$ python3 -q
>>> import numpy as np
>>> from numpy import linalg as LA
>>> np.set_printoptions(precision=1, suppress=True, linewidth=200, floatmode="fixed")
>>> E = np.loadtxt("a.csv", delimiter=",")
>>> E
array([[-0.9, -1.0, -1.0,  1.0,  0.0,  0.2,  1.0,  1.0, -0.9],
       [ 0.9,  1.0,  0.8, -1.0,  0.5,  0.9, -0.5, -0.6,  0.3],
       [-0.1,  0.7,  0.8,  0.9,  0.6,  1.0,  0.7, -0.8, -0.9],
       [ 1.0,  1.0,  0.9, -0.9, -0.1,  1.0,  0.9,  0.8, -0.8],
       [ 0.5,  0.7,  0.1,  1.0, -0.2,  0.9,  1.0,  1.0, -1.0],
       [ 0.9,  1.0,  1.0,  1.0,  0.5,  1.0,  0.9, -0.4, -1.0],
       [-0.9, -1.0,  0.3,  1.0,  0.3, -0.6, -1.0, -1.0,  0.3],
       [ 0.9,  0.9,  0.8,  1.0, -0.6,  0.9,  1.0,  1.0, -1.0],
       [-1.0, -0.9, -0.8, -0.4,  0.7, -0.4, -0.4, -0.9,  0.7],
       [-1.0, -0.9, -0.7, -0.1,  0.8,  0.5,  0.1, -1.0,  0.4],
       [-0.8, -0.6, -0.9, -1.0,  0.4, -0.8, -0.1, -0.3,  0.9],
       [-0.8, -0.5,  0.4, -0.1,  0.8,  0.8, -0.8, -1.0,  0.1],
       [ 0.9,  1.0,  1.0,  0.7,  0.3,  1.0, -0.6, -0.9, -0.9],
       [ 0.3,  0.1,  0.8,  1.0,  0.0,  0.8,  0.1, -0.4, -0.8],
       [-1.0, -1.0, -0.6, -0.9,  0.5, -1.0, -1.0, -1.0,  1.0],
       [ 0.3,  0.6,  0.9, -0.1,  0.4,  0.9, -0.9, -0.9, -0.4],
       [-0.9, -0.9, -1.0, -0.3,  0.3, -0.8,  0.7,  0.1,  0.7],
       [ 0.3,  0.1,  0.8,  0.9,  0.1,  0.8,  0.1, -0.4, -0.8],
       [ 0.5,  0.4, -0.5, -0.8, -0.4, -0.7,  0.3,  0.8,  0.4],
       [-0.7, -0.9, -0.7,  0.5,  0.1, -0.5,  0.0, -0.3,  0.3],
       [-0.9,  0.8, -0.6, -1.0,  1.0,  1.0,  0.4, -1.0,  0.8],
       [-0.9, -0.9,  0.2,  0.0,  0.7,  0.3, -1.0, -1.0,  0.5]])
>>> other = np.c_[E[:, :8] @ np.array([[4, 0, 3, 0, 4, 4, 5, 0],
...     [5, 3, 2, 4, 5, 3, 3, 5],
...     [3, 1, 3, 4, 4, 0, 1, 1],
...     [0, 5, 1, 1, 1, 4, 5, 4],
...     [2, 4, 3, 5, 3, 1, 5, 1],
...     [0, 5, 5, 4, 4, 5, 0, 2],
...     [2, 1, 2, 2, 0, 4, 3, 4],
...     [2, 2, 2, 3, 5, 3, 2, 5]]), np.array([3, 2, 2, 1, 3, 3, 0, 1, 0, 3, 0, 2, 2, 3, 1, 1, 3, 1, 3, 3, 2, 0])]
>>> other
array([[ -7.6,   5.0,  -1.7,  -1.2,  -5.8,   5.4,   1.5,   7.4,   3.0],
       [  9.8,   3.6,   9.9,   9.5,  12.9,   3.8,   3.1,  -0.9,   2.0],
       [  6.5,  13.9,  11.0,  12.9,   9.0,  11.3,  10.4,   9.3,   2.0],
       [ 14.9,   6.5,  14.9,  14.4,  19.4,  14.3,   8.2,  11.8,   1.0],
       [  9.4,  13.9,  12.1,  11.8,  14.9,  19.4,  13.7,  18.2,   3.0],
       [ 13.6,  16.1,  16.2,  16.1,  17.1,  18.5,  17.9,  14.1,   3.0],
       [-11.1,  -2.5,  -8.9,  -7.7, -12.9, -12.3,  -5.7, -10.6,   0.0],
       [ 13.3,  13.6,  14.6,  13.4,  19.1,  21.2,  15.0,  19.5,   1.0],
       [-12.1,  -6.9, -10.1,  -8.8, -16.1, -13.9, -10.0, -13.1,   0.0],
       [-10.8,  -0.1,  -3.9,  -3.3, -12.0,  -6.4,  -6.6,  -8.4,   3.0],
       [ -8.9, -10.8, -10.9,  -9.3, -14.3, -13.9, -10.6, -11.0,   0.0],
       [ -6.5,   2.8,   0.5,   2.1,  -3.6,  -6.5,  -6.0,  -8.3,   2.0],
       [  9.2,  11.3,  11.3,  10.3,  13.7,   9.6,   9.9,   4.2,   2.0],
       [  3.5,   9.4,   7.9,   6.8,   7.1,   8.7,   7.1,   5.3,   3.0],
       [-13.8, -14.1, -15.2, -13.8, -19.8, -22.1, -15.6, -19.7,   1.0],
       [  4.1,   5.6,   6.8,   7.0,   8.0,   1.2,   1.2,  -2.4,   1.0],
       [ -8.9,  -7.1,  -9.3,  -7.9, -14.2,  -8.1,  -5.9,  -4.7,   3.0],
       [  3.7,   9.3,   8.1,   7.2,   7.3,   8.4,   7.1,   5.0,   1.0],
       [  3.9,  -6.5,  -2.5,  -3.0,   1.2,  -0.3,  -0.3,   1.7,   3.0],
       [ -9.8,  -3.6,  -8.3,  -8.3, -12.8,  -6.8,  -4.5,  -5.6,   3.0],
       [ -0.6,   4.2,   2.9,   6.6,  -1.0,  -0.6,  -3.5,  -1.0,   2.0],
       [-10.1,  -1.2,  -4.3,  -3.1,  -9.0, -11.1,  -8.5, -12.0,   0.0]])
>>> np.round(LA.lstsq(E, other[:, 0])[0], 1) + 0
array([4.0, 5.0, 3.0, 0.0, 2.0, 0.0, 2.0, 2.0, 0.0])
>>> np.round(LA.norm(other - E @ LA.lstsq(E, other)[0], axis=0), 1) + 0
array([0.0, 0.0, 0.0, 0.0, 0.0, 0.0, 0.0, 0.0, 6.4])
>>> LA.norm(LA.qr(E)[0].T @ other, axis=0) ** 2 / ((other ** 2).sum(axis=0) + 1e-12)
array([1.0, 1.0, 1.0, 1.0, 1.0, 1.0, 1.0, 1.0, 0.6])
>>> gram = E.T @ E
>>> (E @ E.T).shape
(22, 22)
>>> LA.matrix_rank(gram)
np.int64(9)
>>> round(np.trace(gram), 1), round(float((E ** 2).sum()), 1)
(np.float64(111.8), 111.8)
>>> LA.svd(E, compute_uv=False) ** 2
array([55.4, 25.7, 16.6,  9.5,  2.2,  1.1,  0.6,  0.5,  0.2])
>>> A = np.load("block6.npy")
>>> A.round(1) + 0
array([[-1.9,  0.0, -0.4,  1.0, -3.7, -0.8,  2.2,  0.4, -0.8,  0.3],
       [-0.2, -0.9,  1.4,  1.3, -1.6, -2.5,  0.3, -2.3, -2.5, -0.2],
       [-0.5,  1.0, -1.7, -1.0,  0.4,  2.5,  0.5,  2.7,  2.5,  0.3],
       [ 1.5, -0.9,  1.7,  0.4,  1.7, -1.8, -1.6, -2.6, -1.8, -0.5],
       [ 0.9,  0.7, -0.9, -1.3,  2.7,  2.2, -1.1,  1.6,  2.2,  0.0],
       [-0.1,  1.0, -1.5, -1.1,  1.0,  2.6,  0.1,  2.5,  2.6,  0.3],
       [ 1.3, -0.9,  1.7,  0.5,  1.4, -2.0, -1.5, -2.7, -2.0, -0.5],
       [-0.1, -0.9,  1.4,  1.2, -1.4, -2.6,  0.2, -2.4, -2.6, -0.2],
       [-1.9,  0.7, -1.4,  0.2, -2.8,  1.0,  2.1,  2.1,  1.0,  0.5],
       [-1.9,  0.6, -1.3,  0.3, -3.0,  0.8,  2.2,  1.9,  0.8,  0.5],
       [ 1.4, -0.9,  1.7,  0.4,  1.5, -1.9, -1.5, -2.6, -1.9, -0.5],
       [ 1.6, -0.8,  1.6,  0.2,  2.1, -1.5, -1.8, -2.5, -1.5, -0.5],
       [ 2.0, -0.5,  1.1, -0.5,  3.4, -0.3, -2.3, -1.5, -0.3, -0.5],
       [-0.9,  1.0, -1.7, -0.8, -0.5,  2.3,  1.0,  2.7,  2.3,  0.4],
       [-0.2, -0.9,  1.4,  1.2, -1.5, -2.5,  0.3, -2.3, -2.5, -0.2],
       [-1.6, -0.2,  0.1,  1.2, -3.6, -1.4,  2.0, -0.3, -1.4,  0.2],
       [ 1.7, -0.8,  1.6,  0.1,  2.3, -1.5, -1.9, -2.4, -1.5, -0.5],
       [ 0.9,  0.7, -0.9, -1.3,  2.8,  2.2, -1.2,  1.5,  2.2,  0.0],
       [-1.7, -0.2, -0.1,  1.1, -3.7, -1.2,  2.1, -0.1, -1.2,  0.3],
       [ 2.0, -0.5,  1.1, -0.5,  3.3, -0.4, -2.3, -1.6, -0.4, -0.5],
       [ 1.1,  0.6, -0.7, -1.3,  3.0,  2.1, -1.4,  1.3,  2.1, -0.1]])
>>> # columns 5 and 8 are equal
>>> gram = np.cov(A, rowvar=False)
>>> np.round(np.polyfit(A[:, 9], A[:, 7], 1), 1) + 0
array([4.8, 0.0])
>>> gram.round(1) + 0
array([[ 2.0, -0.5,  1.1, -0.5,  3.3, -0.4, -2.3, -1.5, -0.4, -0.5],
       [-0.5,  0.6, -1.0, -0.5, -0.1,  1.4,  0.5,  1.6,  1.4,  0.2],
       [ 1.1, -1.0,  1.8,  0.7,  0.8, -2.2, -1.2, -2.8, -2.2, -0.4],
       [-0.5, -0.5,  0.7,  0.9, -1.6, -1.6,  0.6, -1.2, -1.6,  0.0],
       [ 3.3, -0.1,  0.8, -1.6,  6.4,  1.1, -3.9, -1.0,  1.1, -0.6],
       [-0.4,  1.4, -2.2, -1.6,  1.1,  3.6,  0.3,  3.6,  3.6,  0.4],
       [-2.3,  0.5, -1.2,  0.6, -3.9,  0.3,  2.6,  1.7,  0.3,  0.5],
       [-1.5,  1.6, -2.8, -1.2, -1.0,  3.6,  1.7,  4.3,  3.6,  0.7],
       [-0.4,  1.4, -2.2, -1.6,  1.1,  3.6,  0.3,  3.6,  3.6,  0.4],
       [-0.5,  0.2, -0.4,  0.0, -0.6,  0.4,  0.5,  0.7,  0.4,  0.1]])
>>> np.argwhere(np.triu(np.abs(np.corrcoef(A.T)) > 0.8, 1))
array([[0, 4],
       [0, 6],
       [0, 9],
       [1, 2],
       [1, 5],
       [1, 7],
       [1, 8],
       [2, 5],
       [2, 7],
       [2, 8],
       [2, 9],
       [3, 5],
       [3, 8],
       [4, 6],
       [5, 7],
       [5, 8],
       [6, 9],
       [7, 8],
       [7, 9]])
>>> A.std(axis=0)
array([1.4, 0.7, 1.3, 0.9, 2.5, 1.8, 1.6, 2.0, 1.8, 0.4])
>>> np.round(LA.eigvalsh(gram)[::-1], 1) + 0
array([14.5, 11.4,  0.0,  0.0,  0.0,  0.0,  0.0,  0.0,  0.0,  0.0])
>>> gram.shape
(10, 10)
>>> np.corrcoef(A.T)
array([[ 1.0, -0.4,  0.6, -0.4,  0.9, -0.1, -1.0, -0.5, -0.1, -0.9],
       [-0.4,  1.0, -1.0, -0.7, -0.1,  1.0,  0.4,  1.0,  1.0,  0.8],
       [ 0.6, -1.0,  1.0,  0.5,  0.2, -0.9, -0.5, -1.0, -0.9, -0.9],
       [-0.4, -0.7,  0.5,  1.0, -0.7, -0.9,  0.4, -0.6, -0.9, -0.1],
       [ 0.9, -0.1,  0.2, -0.7,  1.0,  0.2, -0.9, -0.2,  0.2, -0.7],
       [-0.1,  1.0, -0.9, -0.9,  0.2,  1.0,  0.1,  0.9,  1.0,  0.6],
       [-1.0,  0.4, -0.5,  0.4, -0.9,  0.1,  1.0,  0.5,  0.1,  0.9],
       [-0.5,  1.0, -1.0, -0.6, -0.2,  0.9,  0.5,  1.0,  0.9,  0.9],
       [-0.1,  1.0, -0.9, -0.9,  0.2,  1.0,  0.1,  0.9,  1.0,  0.6],
       [-0.9,  0.8, -0.9, -0.1, -0.7,  0.6,  0.9,  0.9,  0.6,  1.0]])
>>> z = E[:, 3] > np.median(E[:, 3])
>>> r0 = E[z].mean(axis=0) - E[~z].mean(axis=0)
>>> np.argsort(-np.abs(r0).round(6), kind="stable")
array([3, 8, 2, 5, 0, 6, 4, 7, 1])
>>> r0
array([ 0.4,  0.2,  0.6,  1.4, -0.3,  0.4,  0.3,  0.3, -0.9])
>>> t = np.radians(15)
>>> r_ = np.eye(10)
>>> r_[5, 5] = r_[6, 6] = np.cos(t)
>>> r_[5, 6], r_[6, 5] = -np.sin(t), np.sin(t)
>>> r_
array([[ 1.0,  0.0,  0.0,  0.0,  0.0,  0.0,  0.0,  0.0,  0.0,  0.0],
       [ 0.0,  1.0,  0.0,  0.0,  0.0,  0.0,  0.0,  0.0,  0.0,  0.0],
       [ 0.0,  0.0,  1.0,  0.0,  0.0,  0.0,  0.0,  0.0,  0.0,  0.0],
       [ 0.0,  0.0,  0.0,  1.0,  0.0,  0.0,  0.0,  0.0,  0.0,  0.0],
       [ 0.0,  0.0,  0.0,  0.0,  1.0,  0.0,  0.0,  0.0,  0.0,  0.0],
       [ 0.0,  0.0,  0.0,  0.0,  0.0,  1.0, -0.3,  0.0,  0.0,  0.0],
       [ 0.0,  0.0,  0.0,  0.0,  0.0,  0.3,  1.0,  0.0,  0.0,  0.0],
       [ 0.0,  0.0,  0.0,  0.0,  0.0,  0.0,  0.0,  1.0,  0.0,  0.0],
       [ 0.0,  0.0,  0.0,  0.0,  0.0,  0.0,  0.0,  0.0,  1.0,  0.0],
       [ 0.0,  0.0,  0.0,  0.0,  0.0,  0.0,  0.0,  0.0,  0.0,  1.0]])
>>> other = A @ r_.T
>>> np.allclose(A @ A.T, other @ other.T)
True
>>> np.abs(other - A).max(axis=0)
array([0.0, 0.0, 0.0, 0.0, 0.0, 0.6, 0.7, 0.0, 0.0, 0.0])
>>> np.round(LA.svd(A, compute_uv=False), 1) + 0, np.round(LA.svd(other, compute_uv=False), 1) + 0
(array([17.2, 15.1,  0.0,  0.0,  0.0,  0.0,  0.0,  0.0,  0.0,  0.0]), array([17.2, 15.1,  0.0,  0.0,  0.0,  0.0,  0.0,  0.0,  0.0,  0.0]))
